% python3 -q
>>> import numpy as np
>>> np.set_printoptions(precision=2, suppress=True, linewidth=120)
>>> X = np.load("dump.npy")
>>> X
array([[0, 3, 2, 1, 0, 0, 2, 3],
       [3, 0, 0, 0, 0, 2, 0, 0],
       [0, 1, 0, 2, 0, 2, 0, 0],
       [0, 1, 0, 0, 3, 0, 0, 2],
       [0, 0, 0, 0, 0, 0, 0, 3],
       [0, 2, 0, 0, 2, 0, 0, 2],
       [0, 0, 0, 0, 0, 0, 0, 0]])
>>> Uu, sig, vt = np.linalg.svd(X)
>>> V = vt[:(sig > 1e-8).sum()]
>>> rng = np.random.default_rng(57)
>>> x = X[1] + -2 * X[3] + rng.integers(2) * np.eye(8)[7]
>>> x
array([ 3., -2.,  0.,  0., -6.,  2.,  0., -4.])
>>> np.round(V.T @ V, 2) + 0
array([[ 0.83,  0.  ,  0.06, -0.26,  0.  ,  0.26,  0.06,  0.  ],
       [ 0.  ,  1.  ,  0.  ,  0.  ,  0.  ,  0.  ,  0.  ,  0.  ],
       [ 0.06,  0.  ,  0.48,  0.1 ,  0.  , -0.1 ,  0.48,  0.  ],
       [-0.26,  0.  ,  0.1 ,  0.61,  0.  ,  0.39,  0.1 ,  0.  ],
       [ 0.  ,  0.  ,  0.  ,  0.  ,  1.  ,  0.  ,  0.  ,  0.  ],
       [ 0.26,  0.  , -0.1 ,  0.39,  0.  ,  0.61, -0.1 ,  0.  ],
       [ 0.06,  0.  ,  0.48,  0.1 ,  0.  , -0.1 ,  0.48,  0.  ],
       [ 0.  ,  0.  ,  0.  ,  0.  ,  0.  ,  0.  ,  0.  ,  1.  ]])
>>> np.linalg.matrix_rank(np.vstack([X, x]))
np.int64(6)
>>> w1 = np.array([[-2, -3, -1, 0, 3],
...     [-2, 0, 1, 2, 0],
...     [-1, -3, 2, -3, 0],
...     [-2, 0, 2, -1, 3],
...     [3, 1, -3, -3, -1],
...     [-3, 2, 3, 0, 0],
...     [-3, 1, 1, 2, 3],
...     [2, 3, -1, -1, -2]])
>>> beta = np.array([3, 2, 3, 0, 2])
>>> hid = np.maximum(X @ w1 + beta, 0)
>>> hid
array([[ 0,  7, 11,  0,  5],
       [ 0,  0,  6,  0, 11],
       [ 0,  6, 14,  0,  8],
       [14, 11,  0,  0,  0],
       [ 9, 11,  0,  0,  0],
       [ 9, 10,  0,  0,  0],
       [ 3,  2,  3,  0,  2]])
>>> np.linalg.matrix_rank(hid)
np.int64(4)
>>> cent = np.array([[2, -3], [3, 0], [-3, 4], [-2, 4], [3, 5]])
>>> hid @ cent
array([[  3,  69],
       [ 15,  79],
       [  0,  96],
       [ 61, -42],
       [ 51, -27],
       [ 48, -27],
       [  9,  13]])
>>> w1 @ cent
array([[ -1,  17],
       [-11,  18],
       [-11,  -1],
       [  1,  25],
       [ 21, -38],
       [ -9,  21],
       [ -1,  36],
       [ 12, -24]])
>>> X.reshape(2, -1)
array([[0, 3, 2, 1, 0, 0, 2, 3, 3, 0, 0, 0, 0, 2, 0, 0, 0, 1, 0, 2, 0, 2, 0, 0, 0, 1, 0, 0],
       [3, 0, 0, 2, 0, 0, 0, 0, 0, 0, 0, 3, 0, 2, 0, 0, 2, 0, 0, 2, 0, 0, 0, 0, 0, 0, 0, 0]])
>>> X.reshape(-1, 2)
array([[0, 3],
       [2, 1],
       [0, 0],
       [2, 3],
       [3, 0],
       [0, 0],
       [0, 2],
       [0, 0],
       [0, 1],
       [0, 2],
       [0, 2],
       [0, 0],
       [0, 1],
       [0, 0],
       [3, 0],
       [0, 2],
       [0, 0],
       [0, 0],
       [0, 0],
       [0, 3],
       [0, 2],
       [0, 0],
       [2, 0],
       [0, 2],
       [0, 0],
       [0, 0],
       [0, 0],
       [0, 0]])
>>> X.ravel(order="F")
array([0, 3, 0, 0, 0, 0, 0, 3, 0, 1, 1, 0, 2, 0, 2, 0, 0, 0, 0, 0, 0, 1, 0, 2, 0, 0, 0, 0, 0, 0, 0, 3, 0, 2, 0, 0, 2,
       2, 0, 0, 0, 0, 2, 0, 0, 0, 0, 0, 0, 3, 0, 0, 2, 3, 2, 0])
>>> X.reshape(7, 9)
Traceback (most recent call last):
  File "<python-input-22>", line 1, in <module>
    X.reshape(7, 9)
    ~~~~~~~~~^^^^^^
ValueError: cannot reshape array of size 56 into shape (7,9)
>>> t3 = X.reshape(7, 2, -1)
>>> t3[:, 0]
array([[0, 3, 2, 1],
       [3, 0, 0, 0],
       [0, 1, 0, 2],
       [0, 1, 0, 0],
       [0, 0, 0, 0],
       [0, 2, 0, 0],
       [0, 0, 0, 0]])
>>> np.swapaxes(t3, 1, 2)[1]
array([[3, 0],
       [0, 2],
       [0, 0],
       [0, 0]])
>>> np.einsum("ihd,jhd->hij", t3, t3).shape
(2, 7, 7)
>>> rk = np.linalg.matrix_rank(X)
>>> rk
np.int64(6)
>>> N = np.linalg.svd(X)[2][rk:].T
>>> np.round(N @ N.T, 2) + 0
array([[ 0.17,  0.  , -0.06,  0.26,  0.  , -0.26, -0.06,  0.  ],
       [ 0.  ,  0.  ,  0.  ,  0.  ,  0.  ,  0.  ,  0.  ,  0.  ],
       [-0.06,  0.  ,  0.52, -0.1 ,  0.  ,  0.1 , -0.48,  0.  ],
       [ 0.26,  0.  , -0.1 ,  0.39,  0.  , -0.39, -0.1 ,  0.  ],
       [ 0.  ,  0.  ,  0.  ,  0.  ,  0.  ,  0.  ,  0.  ,  0.  ],
       [-0.26,  0.  ,  0.1 , -0.39,  0.  ,  0.39,  0.1 ,  0.  ],
       [-0.06,  0.  , -0.48, -0.1 ,  0.  ,  0.1 ,  0.52,  0.  ],
       [ 0.  ,  0.  ,  0.  ,  0.  ,  0.  ,  0.  ,  0.  ,  0.  ]])
>>> np.allclose(X @ N, 0)
True
>>> [int(np.linalg.matrix_rank(X[:, :j + 1])) for j in range(8)]
[1, 2, 3, 4, 5, 5, 5, 6]
>>> t3 = np.stack([X, -2 * X, X[::-1]])
>>> t3.sum(axis=0)
array([[ 0, -3, -2, -1,  0,  0, -2, -3],
       [-3,  2,  0,  0,  2, -2,  0,  2],
       [ 0, -1,  0, -2,  0, -2,  0,  3],
       [ 0,  0,  0,  0,  0,  0,  0,  0],
       [ 0,  1,  0,  2,  0,  2,  0, -3],
       [ 3, -2,  0,  0, -2,  2,  0, -2],
       [ 0,  3,  2,  1,  0,  0,  2,  3]])
>>> (t3 @ X.T).shape
(3, 7, 7)
>>> mat = np.load("run10.npy")
>>> mat
array([[ 2. , -0.2, -2.6, -0.2, -1.1,  0.3,  1.2, -0.1,  0.3,  0.4],
       [-0.3,  0.7,  0.3,  1.1, -0.4,  0.5, -3. , -0.1, -0.6,  0.6],
       [ 0.1, -0.3,  0.6,  1. ,  1.5, -0.1,  3.6, -1. ,  0. , -0.2],
       [-1.2,  0.1, -0.2,  0.3,  0.2,  0.4, -3. ,  0.2, -0.8, -0.4],
       [ 0. , -0.1, -0.6, -0.1,  0.6, -0.7,  0.3,  0.1,  1.4, -0.2],
       [ 0.4, -0.7,  1.1, -1.7, -0.7,  0.1,  4.2,  0.2,  0.8, -2.4],
       [-0.7, -0.8, -0.2, -0.1, -0.4,  1.3,  0.9,  0.9, -0.9, -0.9]])
>>> Y = mat / np.linalg.norm(mat, axis=1, keepdims=True)
>>> gram = Y @ Y.T
>>> round(float(np.degrees(np.arccos(np.clip(gram[6, 3], -1, 1)))), 2)
91.54
>>> def softmax(z):
...     e = np.exp(z - z.max(axis=-1, keepdims=True))
...     return e / e.sum(axis=-1, keepdims=True)
... 
>>> np.round(softmax(mat[0]), 2) + 0
array([0.41, 0.05, 0.  , 0.05, 0.02, 0.08, 0.19, 0.05, 0.08, 0.08])
>>> softmax(mat).sum(axis=1)
array([1., 1., 1., 1., 1., 1., 1.])
>>> S = mat @ mat.T / np.sqrt(10)
>>> softmax(S).round(6).argmax(axis=1)
array([0, 1, 2, 3, 4, 5, 6])
>>> Uu, sig, vt = np.linalg.svd(X)
>>> sig
array([6.77, 3.95, 3.44, 2.57, 1.93, 0.72, 0.  ])
>>> np.argmax(sig[:-1] / (sig[1:] + 1e-6)) + 1
np.int64(6)
>>> Y = Uu[:, :6] @ np.diag(sig[:6]) @ vt[:6]
>>> np.linalg.matrix_rank(Y)
np.int64(6)
>>> Y.round(2) + 0
array([[0., 3., 2., 1., 0., 0., 2., 3.],
       [3., 0., 0., 0., 0., 2., 0., 0.],
       [0., 1., 0., 2., 0., 2., 0., 0.],
       [0., 1., 0., 0., 3., 0., 0., 2.],
       [0., 0., 0., 0., 0., 0., 0., 3.],
       [0., 2., 0., 0., 2., 0., 0., 2.],
       [0., 0., 0., 0., 0., 0., 0., 0.]])
>>> mat.reshape(-1, 2)
array([[ 2. , -0.2],
       [-2.6, -0.2],
       [-1.1,  0.3],
       [ 1.2, -0.1],
       [ 0.3,  0.4],
       [-0.3,  0.7],
       [ 0.3,  1.1],
       [-0.4,  0.5],
       [-3. , -0.1],
       [-0.6,  0.6],
       [ 0.1, -0.3],
       [ 0.6,  1. ],
       [ 1.5, -0.1],
       [ 3.6, -1. ],
       [ 0. , -0.2],
       [-1.2,  0.1],
       [-0.2,  0.3],
       [ 0.2,  0.4],
       [-3. ,  0.2],
       [-0.8, -0.4],
       [ 0. , -0.1],
       [-0.6, -0.1],
       [ 0.6, -0.7],
       [ 0.3,  0.1],
       [ 1.4, -0.2],
       [ 0.4, -0.7],
       [ 1.1, -1.7],
       [-0.7,  0.1],
       [ 4.2,  0.2],
       [ 0.8, -2.4],
       [-0.7, -0.8],
       [-0.2, -0.1],
       [-0.4,  1.3],
       [ 0.9,  0.9],
       [-0.9, -0.9]])
>>> mat.ravel(order="F")
array([ 2. , -0.3,  0.1, -1.2,  0. ,  0.4, -0.7, -0.2,  0.7, -0.3,  0.1, -0.1, -0.7, -0.8, -2.6,  0.3,  0.6, -0.2,
       -0.6,  1.1, -0.2, -0.2,  1.1,  1. ,  0.3, -0.1, -1.7, -0.1, -1.1, -0.4,  1.5,  0.2,  0.6, -0.7, -0.4,  0.3,
        0.5, -0.1,  0.4, -0.7,  0.1,  1.3,  1.2, -3. ,  3.6, -3. ,  0.3,  4.2,  0.9, -0.1, -0.1, -1. ,  0.2,  0.1,
        0.2,  0.9,  0.3, -0.6,  0. , -0.8,  1.4,  0.8, -0.9,  0.4,  0.6, -0.2, -0.4, -0.2, -2.4, -0.9])
>>> t3 = mat.reshape(7, 2, -1)
>>> t3.shape
(7, 2, 5)
>>> t3.transpose(1, 0, 2)
array([[[ 2. , -0.2, -2.6, -0.2, -1.1],
        [-0.3,  0.7,  0.3,  1.1, -0.4],
        [ 0.1, -0.3,  0.6,  1. ,  1.5],
        [-1.2,  0.1, -0.2,  0.3,  0.2],
        [ 0. , -0.1, -0.6, -0.1,  0.6],
        [ 0.4, -0.7,  1.1, -1.7, -0.7],
        [-0.7, -0.8, -0.2, -0.1, -0.4]],

       [[ 0.3,  1.2, -0.1,  0.3,  0.4],
        [ 0.5, -3. , -0.1, -0.6,  0.6],
        [-0.1,  3.6, -1. ,  0. , -0.2],
        [ 0.4, -3. ,  0.2, -0.8, -0.4],
        [-0.7,  0.3,  0.1,  1.4, -0.2],
        [ 0.1,  4.2,  0.2,  0.8, -2.4],
        [ 1.3,  0.9,  0.9, -0.9, -0.9]]])
>>> np.einsum("ihd,jhd->hij", t3, t3).shape
(2, 7, 7)
>>> round(float(np.linalg.norm(mat)), 2)
9.7
>>> np.linalg.matrix_rank(mat)
np.int64(7)
>>> np.count_nonzero(mat)
np.int64(68)
>>> mat.shape
(7, 10)
>>> np.round(mat.sum(axis=1), 2) + 0
array([ 0. , -1.2,  5.2, -4.4,  0.7,  1.3, -0.9])
>>> mat.sum(axis=0)
array([ 0.3, -1.3, -1.6,  0.3, -0.3,  1.8,  4.2,  0.2,  0.2, -3.1])
>>> np.unravel_index(np.abs(mat).argmax(), mat.shape)
(np.int64(5), np.int64(6))
>>> E = np.load("block9.npy")
>>> E
array([[  5.22,   5.84,  -2.77,   8.55, -10.28,  -7.68,  -5.07,   0.53,   5.55,  -0.73,  -5.99],
       [  6.32,  -1.79,  -3.2 ,   9.96,  -0.71,  12.93,  -0.59,  -8.04,   1.6 ,   2.14,   2.73],
       [ -0.79,   3.33,  -1.59,  -4.66,   0.63,   6.43,   4.83,  10.37,  -3.55,   7.69, -10.94],
       [ -0.8 ,   5.04, -14.79,   5.1 ,   6.04,  -2.46,  -4.96,   1.7 ,  -4.51,  -5.51,   2.89],
       [ 10.46,  -2.79,  -1.83,  -6.57,   4.03,  -1.16,   9.9 ,  -1.28,   2.06,   4.2 ,  -9.85],
       [ -2.21,   6.41,  -0.28,  -7.43,   7.  ,  -6.65,  -6.21,  -3.77, -11.38,  -2.45,   4.14],
       [  0.82,   6.23,  -3.31, -16.32,  -1.16,   1.86,   7.02,   1.74,  -0.23,  -0.82,  -5.04],
       [  5.63,  -8.87,  -5.73,  -1.02,  -2.21,   0.1 ,  -4.34,  -6.11, -13.84,   0.83,  -1.62],
       [ -6.5 ,  -0.77,   1.13,   3.09,   2.11,   0.53,  -1.36, -11.47, -13.13,   5.68,  -1.91],
       [-12.57,  -7.82,   3.19,  -1.25,   8.14,  -6.99,   3.92,  -5.61,  -1.7 ,   1.23,  -1.67],
       [  3.79,   2.87,  -0.78,   4.38,   5.58,   7.7 ,  -9.37,  12.99,  -2.05,   1.79,  -1.78],
       [  4.53,  -6.85, -13.06,   5.01,  -1.59,  -1.67,   2.56,   1.78,  -3.6 ,   9.99,   3.  ],
       [ -0.61,   5.35,  -4.25,   3.96,  10.9 ,   7.42,   2.53,  -6.49,   6.99,   7.01,  -4.11],
       [ -4.4 ,   8.77,  -0.13,  -4.83,   3.  ,   0.78,   1.84,   7.56,  -7.26,  -1.13, -12.51],
       [ -3.16,   5.79,   2.16,  -0.95,  -0.34,   7.11,   9.82,  -7.11,  -7.57,   8.18,   5.38],
       [  1.74,   0.72,   1.63,  -8.94,  -7.84,   6.4 ,  -5.8 ,   5.88,  -2.42,  -8.28,  -8.29],
       [  6.93,   3.08,   5.68,   3.52,   0.64,  -2.87,   7.68, -11.04,   0.01,   6.57,  -8.07],
       [  8.29, -11.64,  -3.13,  -4.08,   3.7 ,   1.52, -11.52,   1.7 ,   1.41,  -0.83,  -3.88],
       [-11.14,  -9.96,  -1.64,  11.9 ,  -0.19,  -1.38,  -1.91,   1.17,   4.21,   1.41,   2.41],
       [ -9.3 ,   2.96,  -4.56,   3.91,   2.53,   5.91,   1.31,  -7.18,   9.27,   9.19,  -1.95],
       [  6.85,   1.68,  -7.24,  -5.32,   3.73,  -5.2 ,   5.65,  -7.02,  -4.71,  -7.48,  -8.33],
       [ -5.27,   5.55,  -0.64,  -8.59,   1.49,   2.3 ,  -9.23,   8.7 ,  -5.39,  -5.95,   5.87],
       [ -2.49,  -1.44,  -0.57,   0.32,  -2.29,   0.04,   7.11,  -8.86,  14.03,  -7.17,  -2.98]])
>>> z = rng.permutation(11)
>>> Y = E[:, z] * rng.choice([-1, 1], 11)
>>> Y
array([[ -8.55,  -5.55,   5.07,   2.77,   7.68,  -5.22,  -0.73,   0.53, -10.28,   5.84,  -5.99],
       [ -9.96,  -1.6 ,   0.59,   3.2 , -12.93,  -6.32,   2.14,  -8.04,  -0.71,  -1.79,   2.73],
       [  4.66,   3.55,  -4.83,   1.59,  -6.43,   0.79,   7.69,  10.37,   0.63,   3.33, -10.94],
       [ -5.1 ,   4.51,   4.96,  14.79,   2.46,   0.8 ,  -5.51,   1.7 ,   6.04,   5.04,   2.89],
       [  6.57,  -2.06,  -9.9 ,   1.83,   1.16, -10.46,   4.2 ,  -1.28,   4.03,  -2.79,  -9.85],
       [  7.43,  11.38,   6.21,   0.28,   6.65,   2.21,  -2.45,  -3.77,   7.  ,   6.41,   4.14],
       [ 16.32,   0.23,  -7.02,   3.31,  -1.86,  -0.82,  -0.82,   1.74,  -1.16,   6.23,  -5.04],
       [  1.02,  13.84,   4.34,   5.73,  -0.1 ,  -5.63,   0.83,  -6.11,  -2.21,  -8.87,  -1.62],
       [ -3.09,  13.13,   1.36,  -1.13,  -0.53,   6.5 ,   5.68, -11.47,   2.11,  -0.77,  -1.91],
       [  1.25,   1.7 ,  -3.92,  -3.19,   6.99,  12.57,   1.23,  -5.61,   8.14,  -7.82,  -1.67],
       [ -4.38,   2.05,   9.37,   0.78,  -7.7 ,  -3.79,   1.79,  12.99,   5.58,   2.87,  -1.78],
       [ -5.01,   3.6 ,  -2.56,  13.06,   1.67,  -4.53,   9.99,   1.78,  -1.59,  -6.85,   3.  ],
       [ -3.96,  -6.99,  -2.53,   4.25,  -7.42,   0.61,   7.01,  -6.49,  10.9 ,   5.35,  -4.11],
       [  4.83,   7.26,  -1.84,   0.13,  -0.78,   4.4 ,  -1.13,   7.56,   3.  ,   8.77, -12.51],
       [  0.95,   7.57,  -9.82,  -2.16,  -7.11,   3.16,   8.18,  -7.11,  -0.34,   5.79,   5.38],
       [  8.94,   2.42,   5.8 ,  -1.63,  -6.4 ,  -1.74,  -8.28,   5.88,  -7.84,   0.72,  -8.29],
       [ -3.52,  -0.01,  -7.68,  -5.68,   2.87,  -6.93,   6.57, -11.04,   0.64,   3.08,  -8.07],
       [  4.08,  -1.41,  11.52,   3.13,  -1.52,  -8.29,  -0.83,   1.7 ,   3.7 , -11.64,  -3.88],
       [-11.9 ,  -4.21,   1.91,   1.64,   1.38,  11.14,   1.41,   1.17,  -0.19,  -9.96,   2.41],
       [ -3.91,  -9.27,  -1.31,   4.56,  -5.91,   9.3 ,   9.19,  -7.18,   2.53,   2.96,  -1.95],
       [  5.32,   4.71,  -5.65,   7.24,   5.2 ,  -6.85,  -7.48,  -7.02,   3.73,   1.68,  -8.33],
       [  8.59,   5.39,   9.23,   0.64,  -2.3 ,   5.27,  -5.95,   8.7 ,   1.49,   5.55,   5.87],
       [ -0.32, -14.03,  -7.11,   0.57,  -0.04,   2.49,  -7.17,  -8.86,  -2.29,  -1.44,  -2.98]])
>>> Uu, _, vt = np.linalg.svd(E.T @ Y)
>>> z
array([ 3,  8,  6,  2,  5,  0,  9,  7,  4,  1, 10])
